$ python3 -q
>>> import numpy as np
>>> from numpy import linalg as LA
>>> np.set_printoptions(precision=3, suppress=True, linewidth=160)
>>> A = np.load("a.npy")
>>> A
array([[0, 2, 0, 0, 1, 3, 0, 3, 3],
       [0, 1, 1, 3, 1, 1, 2, 2, 2],
       [0, 1, 1, 3, 3, 2, 3, 3, 3],
       [0, 1, 1, 3, 3, 2, 3, 3, 3],
       [3, 2, 3, 1, 3, 3, 2, 1, 2],
       [0, 2, 3, 3, 0, 3, 2, 3, 1],
       [2, 2, 0, 2, 1, 3, 0, 3, 1],
       [1, 2, 0, 0, 1, 3, 3, 1, 1],
       [1, 3, 2, 0, 0, 2, 0, 3, 0],
       [2, 2, 0, 1, 3, 1, 0, 0, 3],
       [2, 1, 0, 1, 1, 3, 0, 2, 3],
       [3, 3, 1, 3, 2, 0, 3, 1, 3]])
>>> # row 3 repeats row 2
>>> rng = np.random.default_rng(134)
>>> lab = rng.permutation(9)
>>> B = A[:, lab] * rng.choice([-1, 1], 9)
>>> B
array([[ 0, -2,  0,  1,  0, -3, -3,  0,  3],
       [-3, -1, -1,  1,  0, -1, -2, -2,  2],
       [-3, -1, -1,  3,  0, -2, -3, -3,  3],
       [-3, -1, -1,  3,  0, -2, -3, -3,  3],
       [-1, -2, -3,  3,  3, -3, -1, -2,  2],
       [-3, -2, -3,  0,  0, -3, -3, -2,  1],
       [-2, -2,  0,  1,  2, -3, -3,  0,  1],
       [ 0, -2,  0,  1,  1, -3, -1, -3,  1],
       [ 0, -3, -2,  0,  1, -2, -3,  0,  0],
       [-1, -2,  0,  3,  2, -1,  0,  0,  3],
       [-1, -1,  0,  1,  2, -3, -2,  0,  3],
       [-3, -3, -1,  2,  3,  0, -1, -3,  3]])
>>> Uu, _, Vh = LA.svd(A.T @ B)
>>> np.round(Uu @ Vh, 3) + 0
array([[ 0.,  0.,  0.,  0.,  1.,  0.,  0.,  0.,  0.],
       [ 0., -1.,  0.,  0.,  0.,  0.,  0.,  0.,  0.],
       [ 0.,  0., -1.,  0.,  0.,  0.,  0.,  0.,  0.],
       [-1.,  0.,  0.,  0.,  0.,  0.,  0.,  0.,  0.],
       [ 0.,  0.,  0.,  1.,  0.,  0.,  0.,  0.,  0.],
       [ 0.,  0.,  0.,  0.,  0., -1.,  0.,  0.,  0.],
       [ 0.,  0.,  0.,  0.,  0.,  0.,  0., -1.,  0.],
       [ 0.,  0.,  0.,  0.,  0.,  0., -1.,  0.,  0.],
       [ 0.,  0.,  0.,  0.,  0.,  0.,  0.,  0.,  1.]])
>>> np.round(LA.lstsq(A, B)[0], 3) + 0
array([[ 0.,  0.,  0.,  0.,  1.,  0.,  0.,  0.,  0.],
       [ 0., -1.,  0.,  0.,  0.,  0.,  0.,  0.,  0.],
       [ 0.,  0., -1.,  0.,  0.,  0.,  0.,  0.,  0.],
       [-1.,  0.,  0.,  0.,  0.,  0.,  0.,  0.,  0.],
       [ 0.,  0.,  0.,  1.,  0.,  0.,  0.,  0.,  0.],
       [ 0.,  0.,  0.,  0.,  0., -1.,  0.,  0.,  0.],
       [ 0.,  0.,  0.,  0.,  0.,  0.,  0., -1.,  0.],
       [ 0.,  0.,  0.,  0.,  0.,  0., -1.,  0.,  0.],
       [ 0.,  0.,  0.,  0.,  0.,  0.,  0.,  0.,  1.]])
>>> X = np.loadtxt("run14.csv", delimiter=",")
>>> X
array([[0.333, 0.167, 0.222, 0.222, 0.056],
       [0.   , 0.214, 0.143, 0.357, 0.286],
       [0.2  , 0.333, 0.2  , 0.133, 0.133],
       [0.25 , 0.083, 0.083, 0.417, 0.167],
       [0.25 , 0.188, 0.25 , 0.   , 0.312]])
>>> # rows sum to 1
>>> O, Rm = LA.qr(X)
>>> np.abs(np.diag(Rm))
array([0.525, 0.31 , 0.098, 0.414, 0.184])
>>> O.shape, Rm.shape
((5, 5), (5, 5))
>>> lab = rng.permutation(5)
>>> B = X[:, lab] * rng.choice([-1, 1], 5)
>>> B
array([[-0.333, -0.167, -0.222, -0.222, -0.056],
       [-0.   , -0.214, -0.143, -0.357, -0.286],
       [-0.2  , -0.333, -0.2  , -0.133, -0.133],
       [-0.25 , -0.083, -0.083, -0.417, -0.167],
       [-0.25 , -0.188, -0.25 , -0.   , -0.312]])
>>> Uu, _, Vh = LA.svd(X.T @ B)
>>> np.round(LA.lstsq(X, B)[0], 3) + 0
array([[-1.,  0.,  0.,  0.,  0.],
       [ 0., -1.,  0.,  0.,  0.],
       [ 0.,  0., -1.,  0.,  0.],
       [ 0.,  0.,  0., -1.,  0.],
       [ 0.,  0.,  0.,  0., -1.]])
>>> np.round(Uu @ Vh, 3) + 0
array([[-1.,  0.,  0.,  0.,  0.],
       [ 0., -1.,  0.,  0.,  0.],
       [ 0.,  0., -1.,  0.,  0.],
       [ 0.,  0.,  0., -1.,  0.],
       [ 0.,  0.,  0.,  0., -1.]])
>>> P = np.triu(np.array([[-1, 3, 3, 1, 3],
...     [2, -3, 1, 1, -1],
...     [-3, 1, 3, -1, 3],
...     [0, -1, 0, 2, 3],
...     [-3, 1, 2, 0, -3]]), 1) + np.eye(5)
>>> B = P @ X @ LA.inv(P)
>>> np.poly(B)
array([ 1.   , -1.477,  0.567, -0.099,  0.008,  0.001])
>>> LA.matrix_rank(B)
np.int64(5)
>>> t = np.sort(rng.uniform(-2, 2, 31))
>>> W0 = np.c_[t, t ** 2, t ** 3] @ np.array([[4, -1, 4, 4, 1, 2, -1, 5, -3],
...     [-4, -2, -1, 1, -4, -3, 0, 4, -1],
...     [5, -1, -1, -1, 4, -2, 1, 5, 5]])
>>> W0
array([[-56.551,   1.551,  -4.342,   2.9  , -43.952,  -0.888,  -4.988, -29.485, -32.367],
       [-52.039,   1.298,  -4.516,   2.254, -40.292,  -1.379,  -4.388, -26.799, -29.005],
       [-40.473,   0.72 ,  -4.822,   0.682, -30.931,  -2.443,  -2.907, -20.115, -20.604],
       [-39.973,   0.698,  -4.83 ,   0.618, -30.527,  -2.482,  -2.845, -19.833, -20.249],
       [-39.639,   0.683,  -4.835,   0.575, -30.257,  -2.507,  -2.804, -19.646, -20.013],
       [-39.518,   0.678,  -4.837,   0.559, -30.159,  -2.516,  -2.789, -19.577, -19.927],
       [-32.5  ,   0.397,  -4.878,  -0.302, -24.503,  -2.968,  -1.947, -15.712, -15.05 ],
       [-28.614,   0.267,  -4.842,  -0.741, -21.382,  -3.143,  -1.505, -13.641, -12.438],
       [-21.411,   0.086,  -4.628,  -1.45 , -15.627,  -3.282,  -0.742,  -9.961,  -7.821],
       [-20.687,   0.072,  -4.593,  -1.512, -15.052,  -3.28 ,  -0.671,  -9.604,  -7.377],
       [-20.556,   0.07 ,  -4.587,  -1.523, -14.947,  -3.279,  -0.658,  -9.54 ,  -7.297],
       [-11.816,   0.002,  -3.86 ,  -2.037,  -8.082,  -2.904,   0.084,  -5.479,  -2.399],
       [ -6.279,   0.067,  -2.901,  -1.953,  -3.888,  -2.146,   0.362,  -3.177,  -0.04 ],
       [ -4.918,   0.096,  -2.544,  -1.824,  -2.903,  -1.848,   0.384,  -2.639,   0.36 ],
       [ -2.907,   0.139,  -1.846,  -1.468,  -1.52 ,  -1.273,   0.353,  -1.829,   0.704],
       [ -1.075,   0.132,  -0.883,  -0.793,  -0.429,  -0.539,   0.202,  -0.927,   0.543],
       [ -0.463,   0.083,  -0.424,  -0.403,  -0.151,  -0.237,   0.103,  -0.481,   0.295],
       [ -0.438,   0.08 ,  -0.403,  -0.384,  -0.141,  -0.225,   0.098,  -0.459,   0.281],
       [ -0.265,   0.055,  -0.252,  -0.244,  -0.078,  -0.135,   0.062,  -0.296,   0.181],
       [  0.716,  -0.311,   0.794,   0.883,   0.07 ,   0.27 ,  -0.202,   1.287,  -0.633],
       [  0.861,  -0.415,   0.958,   1.095,   0.06 ,   0.282,  -0.243,   1.667,  -0.762],
       [  1.031,  -0.554,   1.141,   1.344,   0.042,   0.268,  -0.286,   2.162,  -0.896],
       [  1.908,  -1.406,   1.771,   2.421,   0.011,  -0.206,  -0.385,   5.081,  -1.109],
       [  1.937,  -1.435,   1.783,   2.449,   0.014,  -0.229,  -0.385,   5.178,  -1.103],
       [  2.366,  -1.847,   1.925,   2.811,   0.073,  -0.588,  -0.371,   6.578,  -0.965],
       [  3.202,  -2.594,   2.048,   3.329,   0.289,  -1.346,  -0.288,   9.126,  -0.479],
       [  3.417,  -2.774,   2.059,   3.434,   0.359,  -1.544,  -0.259,   9.746,  -0.325],
       [  6.934,  -5.329,   1.754,   4.405,   1.954,  -4.727,   0.375,  18.691,   2.852],
       [  9.195,  -6.74 ,   1.357,   4.674,   3.196,  -6.67 ,   0.848,  23.748,   5.155],
       [ 20.582, -12.771,  -1.189,   4.746,  10.302, -15.683,   3.39 ,  46.047,  17.427],
       [ 20.615, -12.786,  -1.197,   4.745,  10.323, -15.707,   3.397,  46.105,  17.462]])
>>> # looks like rank 3
>>> d = LA.norm(W0[:, None] - W0[None], axis=-1)
>>> (d + 1e9 * np.eye(31)).round(6).argmin(axis=1)
array([ 1,  0,  3,  4,  5,  4,  7,  6,  9, 10,  9, 12, 13, 12, 15, 16, 17, 16, 17, 20, 19, 20, 23, 22, 23, 26, 25, 28, 27, 30, 29])
>>> d[2].round(6).argsort(kind="stable")[:4]
array([2, 3, 4, 5])
>>> np.unravel_index(d.round(6).argmax(), d.shape)
(np.int64(0), np.int64(30))
>>> d.mean(axis=1).argmax()
np.int64(0)
>>> [round(float(x), 3) for x in LA.svd(W0, compute_uv=False)[:3]]
[193.817, 62.396, 18.396]
>>> Uu, sv, Vh = LA.svd(W0)
>>> np.argmax(sv[:-1] / (sv[1:] + 1e-6)) + 1
np.int64(3)
>>> sv.round(3) + 0
array([193.817,  62.396,  18.396,   0.   ,   0.   ,   0.   ,   0.   ,   0.   ,   0.   ])
>>> B = Uu[:, :3] @ np.diag(sv[:3]) @ Vh[:3]
>>> LA.matrix_rank(W0, rtol=0.05)
np.int64(3)
>>> round(LA.norm(W0 - B) / LA.norm(W0), 3)
np.float64(0.0)
>>> lab = rng.integers(0, 3, 11)
>>> J = (lab[:, None] == lab) * 4 + np.eye(11)
>>> J
array([[5., 0., 4., 0., 4., 4., 4., 4., 4., 0., 0.],
       [0., 5., 0., 4., 0., 0., 0., 0., 0., 4., 4.],
       [4., 0., 5., 0., 4., 4., 4., 4., 4., 0., 0.],
       [0., 4., 0., 5., 0., 0., 0., 0., 0., 4., 4.],
       [4., 0., 4., 0., 5., 4., 4., 4., 4., 0., 0.],
       [4., 0., 4., 0., 4., 5., 4., 4., 4., 0., 0.],
       [4., 0., 4., 0., 4., 4., 5., 4., 4., 0., 0.],
       [4., 0., 4., 0., 4., 4., 4., 5., 4., 0., 0.],
       [4., 0., 4., 0., 4., 4., 4., 4., 5., 0., 0.],
       [0., 4., 0., 4., 0., 0., 0., 0., 0., 5., 4.],
       [0., 4., 0., 4., 0., 0., 0., 0., 0., 4., 5.]])
>>> Lm = LA.cholesky(J)
>>> np.diag(Lm) ** 2
array([5.   , 5.   , 1.8  , 1.8  , 1.444, 1.308, 1.235, 1.19 , 1.16 , 1.444, 1.308])
>>> J / np.sqrt(np.outer(np.diag(J), np.diag(J)))
array([[1. , 0. , 0.8, 0. , 0.8, 0.8, 0.8, 0.8, 0.8, 0. , 0. ],
       [0. , 1. , 0. , 0.8, 0. , 0. , 0. , 0. , 0. , 0.8, 0.8],
       [0.8, 0. , 1. , 0. , 0.8, 0.8, 0.8, 0.8, 0.8, 0. , 0. ],
       [0. , 0.8, 0. , 1. , 0. , 0. , 0. , 0. , 0. , 0.8, 0.8],
       [0.8, 0. , 0.8, 0. , 1. , 0.8, 0.8, 0.8, 0.8, 0. , 0. ],
       [0.8, 0. , 0.8, 0. , 0.8, 1. , 0.8, 0.8, 0.8, 0. , 0. ],
       [0.8, 0. , 0.8, 0. , 0.8, 0.8, 1. , 0.8, 0.8, 0. , 0. ],
       [0.8, 0. , 0.8, 0. , 0.8, 0.8, 0.8, 1. , 0.8, 0. , 0. ],
       [0.8, 0. , 0.8, 0. , 0.8, 0.8, 0.8, 0.8, 1. , 0. , 0. ],
       [0. , 0.8, 0. , 0.8, 0. , 0. , 0. , 0. , 0. , 1. , 0.8],
       [0. , 0.8, 0. , 0.8, 0. , 0. , 0. , 0. , 0. , 0.8, 1. ]])
>>> LA.eigvalsh(J).min() > 0
np.True_
>>> B = LA.inv(J)
>>> (np.abs(B) > 1e-9).astype(int)
array([[1, 0, 1, 0, 1, 1, 1, 1, 1, 0, 0],
       [0, 1, 0, 1, 0, 0, 0, 0, 0, 1, 1],
       [1, 0, 1, 0, 1, 1, 1, 1, 1, 0, 0],
       [0, 1, 0, 1, 0, 0, 0, 0, 0, 1, 1],
       [1, 0, 1, 0, 1, 1, 1, 1, 1, 0, 0],
       [1, 0, 1, 0, 1, 1, 1, 1, 1, 0, 0],
       [1, 0, 1, 0, 1, 1, 1, 1, 1, 0, 0],
       [1, 0, 1, 0, 1, 1, 1, 1, 1, 0, 0],
       [1, 0, 1, 0, 1, 1, 1, 1, 1, 0, 0],
       [0, 1, 0, 1, 0, 0, 0, 0, 0, 1, 1],
       [0, 1, 0, 1, 0, 0, 0, 0, 0, 1, 1]])
>>> np.round(LA.slogdet(J)[0], 3)
np.float64(1.0)
>>> mat = np.loadtxt("w.csv", delimiter=",")
>>> mat
array([[-10.86 , -42.371,  47.933,  13.755],
       [ -6.152, -35.118,  38.803,  12.467],
       [ -2.373, -28.308,  30.369,  10.924],
       [ -0.638, -24.613,  25.867,   9.927],
       [  1.735, -18.114,  18.114,   7.851],
       [  1.838, -17.751,  17.687,   7.721],
       [  2.809, -13.085,  12.322,   5.907],
       [  3.021,  -9.304,   8.157,   4.216],
       [  2.99 ,  -8.593,   7.399,   3.874],
       [  2.426,  -5.13 ,   3.882,   2.111],
       [  1.166,  -1.995,   1.135,   0.496],
       [ -0.056,   0.118,  -0.025,   0.038],
       [ -0.149,   0.466,  -0.031,   0.301],
       [ -0.102,   0.65 ,   0.033,   0.608],
       [  0.538,   0.938,   0.394,   1.9  ],
       [  3.937,   1.032,   1.35 ,   6.044],
       [  3.998,   1.031,   1.362,   6.108],
       [ 12.677,   1.022,   2.205,  14.284],
       [ 22.511,   1.281,   2.135,  22.433],
       [ 26.575,   1.46 ,   1.926,  25.63 ],
       [ 45.721,   2.722,   0.053,  39.904]])
>>> rank = LA.matrix_rank(mat)
>>> rank
np.int64(3)
>>> ns = LA.svd(mat)[2][rank:].T
>>> ns.shape
(4, 1)
>>> ns @ ns.T
array([[ 0.148,  0.181,  0.245, -0.182],
       [ 0.181,  0.221,  0.3  , -0.222],
       [ 0.245,  0.3  ,  0.407, -0.302],
       [-0.182, -0.222, -0.302,  0.224]])
>>> ns[:, 0] / ns[np.abs(ns[:, 0]).round(6).argmax(), 0]
array([ 0.602,  0.736,  1.   , -0.741])
>>> feats = np.load("mat.npy")
>>> feats
array([[8, 8, 1, 6, 2, 0, 4, 5, 2, 6, 2, 7],
       [8, 8, 8, 1, 6, 2, 0, 4, 5, 2, 6, 2],
       [1, 8, 8, 8, 1, 6, 2, 0, 4, 5, 2, 6],
       [6, 1, 8, 8, 8, 1, 6, 2, 0, 4, 5, 2],
       [2, 6, 1, 8, 8, 8, 1, 6, 2, 0, 4, 5],
       [0, 2, 6, 1, 8, 8, 8, 1, 6, 2, 0, 4],
       [4, 0, 2, 6, 1, 8, 8, 8, 1, 6, 2, 0],
       [5, 4, 0, 2, 6, 1, 8, 8, 8, 1, 6, 2],
       [2, 5, 4, 0, 2, 6, 1, 8, 8, 8, 1, 6],
       [6, 2, 5, 4, 0, 2, 6, 1, 8, 8, 8, 1],
       [2, 6, 2, 5, 4, 0, 2, 6, 1, 8, 8, 8],
       [7, 2, 6, 2, 5, 4, 0, 2, 6, 1, 8, 8]])
>>> # equal to its transpose
>>> B = LA.inv(feats)
>>> np.round(feats @ B, 3) + 0
array([[1., 0., 0., 0., 0., 0., 0., 0., 0., 0., 0., 0.],
       [0., 1., 0., 0., 0., 0., 0., 0., 0., 0., 0., 0.],
       [0., 0., 1., 0., 0., 0., 0., 0., 0., 0., 0., 0.],
       [0., 0., 0., 1., 0., 0., 0., 0., 0., 0., 0., 0.],
       [0., 0., 0., 0., 1., 0., 0., 0., 0., 0., 0., 0.],
       [0., 0., 0., 0., 0., 1., 0., 0., 0., 0., 0., 0.],
       [0., 0., 0., 0., 0., 0., 1., 0., 0., 0., 0., 0.],
       [0., 0., 0., 0., 0., 0., 0., 1., 0., 0., 0., 0.],
       [0., 0., 0., 0., 0., 0., 0., 0., 1., 0., 0., 0.],
       [0., 0., 0., 0., 0., 0., 0., 0., 0., 1., 0., 0.],
       [0., 0., 0., 0., 0., 0., 0., 0., 0., 0., 1., 0.],
       [0., 0., 0., 0., 0., 0., 0., 0., 0., 0., 0., 1.]])
>>> (np.abs(B) > 1e-9).astype(int)
array([[1, 1, 1, 1, 1, 1, 1, 1, 1, 1, 1, 1],
       [1, 1, 1, 1, 1, 1, 1, 1, 1, 1, 1, 1],
       [1, 1, 1, 1, 1, 1, 1, 1, 1, 1, 1, 1],
       [1, 1, 1, 1, 1, 1, 1, 1, 1, 1, 1, 1],
       [1, 1, 1, 1, 1, 1, 1, 1, 1, 1, 1, 1],
       [1, 1, 1, 1, 1, 1, 1, 1, 1, 1, 1, 1],
       [1, 1, 1, 1, 1, 1, 1, 1, 1, 1, 1, 1],
       [1, 1, 1, 1, 1, 1, 1, 1, 1, 1, 1, 1],
       [1, 1, 1, 1, 1, 1, 1, 1, 1, 1, 1, 1],
       [1, 1, 1, 1, 1, 1, 1, 1, 1, 1, 1, 1],
       [1, 1, 1, 1, 1, 1, 1, 1, 1, 1, 1, 1],
       [1, 1, 1, 1, 1, 1, 1, 1, 1, 1, 1, 1]])
>>> np.allclose(B, feats.T)
False
>>> round(LA.cond(feats), 3)
np.float64(20.823)
>>> round(float(LA.det(feats) * LA.det(B)), 3)
1.0
